% ipython --no-banner

In [1]: import numpy as np

In [2]: np.set_printoptions(precision=2, suppress=True, linewidth=140)

In [3]: def tidy(a):
   ...:     return np.round(a, 2) + 0
   ...: 

In [4]: mat = np.loadtxt("data.csv", delimiter=",")

In [5]: mat
Out[5]: 
array([[ 0.,  2.,  1., -1., -3., -2.,  1.,  3.,  2.,  1.],
       [ 6.,  1.,  3.,  1.,  5.,  1.,  4., -1., -3., -2.],
       [ 7., -2.,  2.,  0.,  6.,  4.,  7.,  0.,  0.,  1.],
       [ 0.,  0.,  0.,  0.,  0.,  0.,  0.,  0.,  0.,  0.],
       [-3.,  2., -1., -2., -5., -2., -1.,  2.,  8., -1.],
       [ 3.,  5., -4.,  0.,  2.,  1.,  1.,  1., -6., -1.],
       [-3.,  2.,  0., -3., -1., -2., -3.,  2.,  3., -1.],
       [ 1.,  1.,  0., -6.,  1.,  0.,  2.,  6.,  2.,  0.],
       [ 1., -5., -3., -1.,  2.,  4.,  3., -3.,  6.,  2.],
       [-2.,  5., -2., -7., -4., -4.,  1.,  8.,  4.,  3.],
       [ 0.,  2., -4., -1., -1.,  2., -1.,  3., -3., -1.],
       [-1.,  4., -1., -5., -5., -1., -1.,  7.,  3., -2.],
       [ 3.,  3.,  0.,  1.,  3., -1.,  2., -2., -3.,  0.],
       [ 0.,  5.,  0., -2.,  2., -3., -1.,  0.,  0., -1.],
       [-2.,  2., -2.,  0.,  0., -1., -2.,  1., -1.,  1.],
       [-1.,  2., -2., -4., -2.,  1., -2.,  4.,  1., -3.],
       [-2.,  2., -2.,  2., -2.,  0., -1.,  2., -1.,  1.],
       [ 0.,  0.,  0.,  0.,  0.,  0.,  0.,  0.,  0.,  0.],
       [ 1.,  3., -7., -4., -1.,  2.,  2.,  6., -4.,  2.],
       [-3.,  2., -6., -2., -3.,  2., -3.,  2.,  3., -3.],
       [ 2.,  0., -3.,  0., -5.,  3.,  3.,  2.,  3., -2.],
       [ 4.,  2., -5.,  2.,  0.,  2.,  7., -1., -1.,  2.],
       [ 0.,  2.,  1.,  1., -5., -1.,  2.,  4.,  2.,  1.],
       [-3.,  4.,  1., -4., -4., -4., -2.,  5.,  5.,  0.],
       [ 2.,  0., -2.,  1., -3.,  4.,  2.,  3., -2., -2.],
       [ 2.,  0., -2., -1., -1.,  3.,  1.,  2., -2., -2.],
       [ 1.,  8., -2., -6., -1., -5.,  3.,  6.,  1.,  3.],
       [-2.,  4., -1., -1., -3., -3., -1.,  4.,  1.,  2.],
       [ 6.,  3.,  4.,  2.,  0.,  0.,  6.,  3., -1., -1.],
       [ 0.,  0., -6.,  1., -2.,  4.,  0.,  0.,  0., -2.],
       [ 0.,  0., -6.,  1., -2.,  4.,  0.,  0.,  0., -2.],
       [ 1.,  2.,  2., -1., -1., -1.,  1.,  5.,  1.,  0.],
       [ 4.,  4., -9., -1.,  1.,  3.,  5.,  1., -4.,  1.],
       [-1.,  2., -2., -4., -2.,  1., -2.,  4.,  1., -3.],
       [ 3.,  5.,  1.,  0.,  0., -3.,  3.,  1., -1.,  1.],
       [-5.,  4., -2., -3., -1., -3., -5.,  3.,  2.,  0.],
       [ 0.,  0.,  2., -2., -3.,  0.,  1.,  3.,  8., -3.],
       [ 2., -2., -5., -5., -1.,  2.,  7.,  3.,  7.,  6.],
       [-1.,  0., -4., -9.,  2.,  0.,  2.,  5.,  5.,  5.],
       [ 5.,  1., -4., -5.,  6.,  1.,  7.,  1., -1.,  6.],
       [-3.,  2.,  0., -3., -1., -2., -3.,  2.,  3., -1.],
       [ 3., -2.,  3.,  0.,  2.,  2.,  2.,  1.,  0., -2.],
       [ 2.,  0., -3.,  0., -5.,  3.,  3.,  2.,  3., -2.],
       [ 3., -3., -3., -4.,  2.,  5.,  3.,  2.,  1.,  1.],
       [ 3.,  3.,  0.,  3.,  1.,  0.,  3., -1., -3.,  0.],
       [ 0.,  2.,  1.,  1., -5., -1.,  2.,  4.,  2.,  1.],
       [ 1., -3., -1., -1.,  1.,  3.,  3.,  1.,  3.,  3.],
       [ 0.,  2.,  1., -1., -3., -2.,  1.,  3.,  2.,  1.]])

In [6]: x0 = np.array([1, 0, 3, 3, 0, 1, 1, 0, 2, 0])

In [7]: y = mat @ x0

In [8]: y
Out[8]: 
array([  3.,  17.,  24.,   0.,   1., -19., -11., -11.,   8., -24., -20., -15.,   1., -10., -13., -18.,  -5.,   0., -36., -22.,   5.,   2.,
        11.,  -8.,   1.,  -7., -23., -10.,  28., -11., -11.,   6., -26., -18.,   4., -24.,  17.,  -5., -28., -16., -11.,  16.,   5.,  -8.,
         9.,  11.,   7.,   3.])

In [9]: tidy(np.linalg.solve(mat.T @ mat, mat.T @ y))
Out[9]: array([1., 0., 3., 3., 0., 1., 1., 0., 2., 0.])

In [10]: rng = np.random.default_rng(618)

In [11]: y = y + 0.1 * rng.normal(size=48)

In [12]: tidy(y)
Out[12]: 
array([  2.94,  17.14,  23.98,  -0.11,   0.94, -18.89, -11.15, -10.96,   8.07, -24.03, -20.1 , -15.  ,   0.8 , -10.06, -12.84, -17.98,
        -5.14,  -0.15, -35.94, -22.  ,   5.04,   2.18,  11.05,  -7.98,   0.98,  -7.02, -23.02, -10.03,  28.01, -10.98, -10.95,   6.04,
       -26.01, -17.96,   3.93, -24.  ,  16.96,  -5.1 , -27.71, -15.93, -10.93,  16.05,   4.94,  -8.04,   9.06,  10.9 ,   6.81,   3.11])

In [13]: c, *_ = np.linalg.lstsq(mat, y)

In [14]: [round(float(np.linalg.norm(np.linalg.solve(mat.T @ mat + lam * np.eye(10), mat.T @ y))), 2) for lam in (0, 1, 10, 100)]
Out[14]: [4.98, 4.9, 4.56, 3.63]

In [15]: tidy(c)
Out[15]: array([ 0.98, -0.04,  2.97,  3.01,  0.03,  0.94,  1.03,  0.03,  1.99, -0.04])

In [16]: labels = mat[:, 3] > np.median(mat[:, 3])

In [17]: r0 = mat[labels].mean(axis=0) - mat[~labels].mean(axis=0)

In [18]: np.argsort(-np.abs(r0).round(6), kind="stable")
Out[18]: array([3, 8, 7, 0, 6, 5, 2, 9, 4, 1])

In [19]: labels.astype(int)
Out[19]: 
array([0, 1, 1, 1, 0, 1, 0, 0, 0, 0, 0, 0, 1, 0, 1, 0, 1, 1, 0, 0, 1, 1, 1, 0, 1, 0, 0, 0, 1, 1, 1, 0, 0, 0, 1, 0, 0, 0, 0, 0, 0, 1, 1, 0,
       1, 1, 0, 0])

In [20]: C = mat[[5, 19]].astype(float)

In [21]: for _ in range(7):
    ...:     labels = np.linalg.norm(mat[:, None] - C, axis=-1).argmin(axis=1)
    ...:     C = np.array([mat[labels == j].mean(axis=0) for j in range(2)])
    ...: 

In [22]: labels
Out[22]: 
array([1, 0, 0, 0, 1, 0, 1, 1, 0, 1, 0, 1, 0, 1, 1, 1, 1, 0, 0, 1, 0, 0, 1, 1, 0, 0, 1, 1, 0, 0, 0, 1, 0, 1, 0, 1, 1, 0, 1, 0, 1, 0, 0, 0,
       0, 1, 0, 1])

In [23]: tidy(C[1] - C[0])
Out[23]: array([-3.78,  2.05,  1.38, -2.26, -2.53, -3.39, -3.4 ,  2.74,  2.92, -0.2 ])

In [24]: M2 = np.c_[mat[:, :8] @ np.array([[-3, 3, 0, 0, -3, 1, -3, 1],
    ...:     [1, 0, -2, -1, 1, -3, 0, 0],
    ...:     [-2, 1, -2, 2, 2, -3, 1, 3],
    ...:     [0, -1, -3, 0, -1, 1, 1, -2],
    ...:     [1, -3, 3, 3, 2, -3, -3, -2],
    ...:     [-3, 3, 3, 3, 1, -3, 2, 3],
    ...:     [1, -3, 1, -3, -2, -1, 2, -1],
    ...:     [2, -2, 2, -2, 2, -3, 0, 1]]), np.array([2, 1, 2, 0, 0, 0, 2, 0, 2, 1, 1, 1, 2, 1, 1, 0, 1, 1, 0, 1, 0, 0, 1, 0, 1, 2, 2, 2, 1, 1, 0, 0, 1, 1, 0, 0, 1, 1, 1, 0, 2, 2, 2, 0, 1, 2, 0, 2])]

In [25]: M2
Out[25]: 
array([[ 10.,  -4., -11., -24.,   1.,  -5.,   7.,   7.,   2.],
       [-19.,  -2.,   9.,  13., -11., -24., -19.,   1.,   1.],
       [-26.,  -4.,  37.,  15., -17., -30., -15.,   6.,   2.],
       [  0.,   0.,   0.,   0.,   0.,   0.,   0.,   0.,   0.],
       [ 17.,   0., -14., -26.,   5.,   8.,  15.,   5.,   0.],
       [  6.,  -3.,  10.,  -9.,  -7., -13., -15., -10.,   0.],
       [ 17.,  -4.,  -3.,  -6.,  20.,  -6.,  -1.,   4.,   2.],
       [ 13., -12.,  33., -16.,  14., -31.,  -8.,  15.,   0.],
       [-15.,   4.,  34.,  14., -17.,  12.,   1.,  -4.,   2.],
       [ 40., -20.,   8., -52.,  16., -19.,   3.,   9.,   1.],
       [  8.,   3.,  15., -10.,   3.,  -6.,   0.,   2.,   1.],
       [ 20.,   2.,   4., -35.,  15., -17.,   8.,  21.,   1.],
       [ -2.,  -6.,  -5.,   1., -10.,  -7., -15., -12.,   2.],
       [ 15., -10.,  -8.,  -5.,  10., -13., -16.,  -8.,   1.],
       [ 15.,  -7.,  -3.,  -5.,   9.,   0.,  -2.,  -8.,   1.],
       [ 10.,   6.,  15., -11.,  14., -12.,   1.,  14.,   0.],
       [ 13.,  -5.,  -9., -13.,   4.,   1.,  10.,  -5.,   1.],
       [  0.,   0.,   0.,   0.,   0.,   0.,   0.,   0.,   1.],
       [ 21.,  -9.,  37., -32.,  -2., -14.,  -3.,   0.,   0.],
       [ 15.,   7.,  12., -12.,   7.,   7.,   8.,   0.,   1.],
       [ -7.,  14.,   7., -25., -21.,   8.,  18.,  11.,   0.],
       [ -1.,  -8.,  11., -25., -36.,   5.,   3., -17.,   0.],
       [  8.,  -2., -17., -32.,  -4.,  -4.,  19.,  10.,   1.],
       [ 27.,  -8., -14., -30.,  21., -11.,   6.,  11.,   0.],
       [ -9.,  12.,  12., -13., -11.,  -5.,  14.,  13.,   1.],
       [ -7.,  10.,  18.,  -5.,  -6.,  -6.,   2.,  10.,   2.],
       [ 38., -26.,   3., -51.,   6., -26., -12.,  -3.,   2.],
       [ 25., -11., -14., -29.,  10.,  -5.,   5.,  -1.,   2.],
       [-11.,  -4.,  -8., -19., -15., -28.,   0.,  11.,   1.],
       [ -2.,  11.,  15.,  -6., -13.,  13.,   9.,  -4.,   1.],
       [ -2.,  11.,  15.,  -6., -13.,  13.,   9.,  -4.,   0.],
       [  8.,  -7.,   0., -17.,   9., -22.,   1.,  12.,   0.],
       [  9.,  -7.,  32., -27., -28.,  -2.,  -9., -18.,   1.],
       [ 10.,   6.,  15., -11.,  14., -12.,   1.,  14.,   1.],
       [  8., -10., -16., -23.,  -9., -12.,  -8.,  -5.,   0.],
       [ 32., -11.,  -6., -11.,  29.,  -6.,  -3.,  -4.,   0.],
       [  0.,   4.,   0., -14.,   4.,  -9.,  11.,  18.,   1.],
       [  8., -12.,  45., -32., -21.,  -1.,   5.,   1.,   1.],
       [ 25., -20.,  53., -18.,  14., -21., -12.,   4.,   1.],
       [  6., -22.,  51., -11., -16., -22., -26., -12.,   0.],
       [ 17.,  -4.,  -3.,  -6.,  20.,  -6.,  -1.,   4.,   2.],
       [-17.,   4.,  14.,  12.,  -1., -17.,  -4.,  13.,   2.],
       [ -7.,  14.,   7., -25., -21.,   8.,  18.,  11.,   2.],
       [-12.,   6.,  52.,   5.,  -7., -13.,  -6.,  12.,   0.],
       [ -4.,  -4., -11.,  -7., -15.,  -6.,  -3.,  -9.,   1.],
       [  8.,  -2., -17., -32.,  -4.,  -4.,  19.,  10.,   2.],
       [ -7.,  -2.,  28.,   2.,  -6.,  -6.,   4.,   5.,   0.],
       [ 10.,  -4., -11., -24.,   1.,  -5.,   7.,   7.,   2.]])

In [26]: tidy(np.linalg.lstsq(mat, M2[:, 0])[0])
Out[26]: array([-3.,  1., -2.,  0.,  1., -3.,  1.,  2.,  0.,  0.])

In [27]: tidy(np.linalg.norm(M2 - mat @ np.linalg.lstsq(mat, M2)[0], axis=0))
Out[27]: array([0.  , 0.  , 0.  , 0.  , 0.  , 0.  , 0.  , 0.  , 6.09])
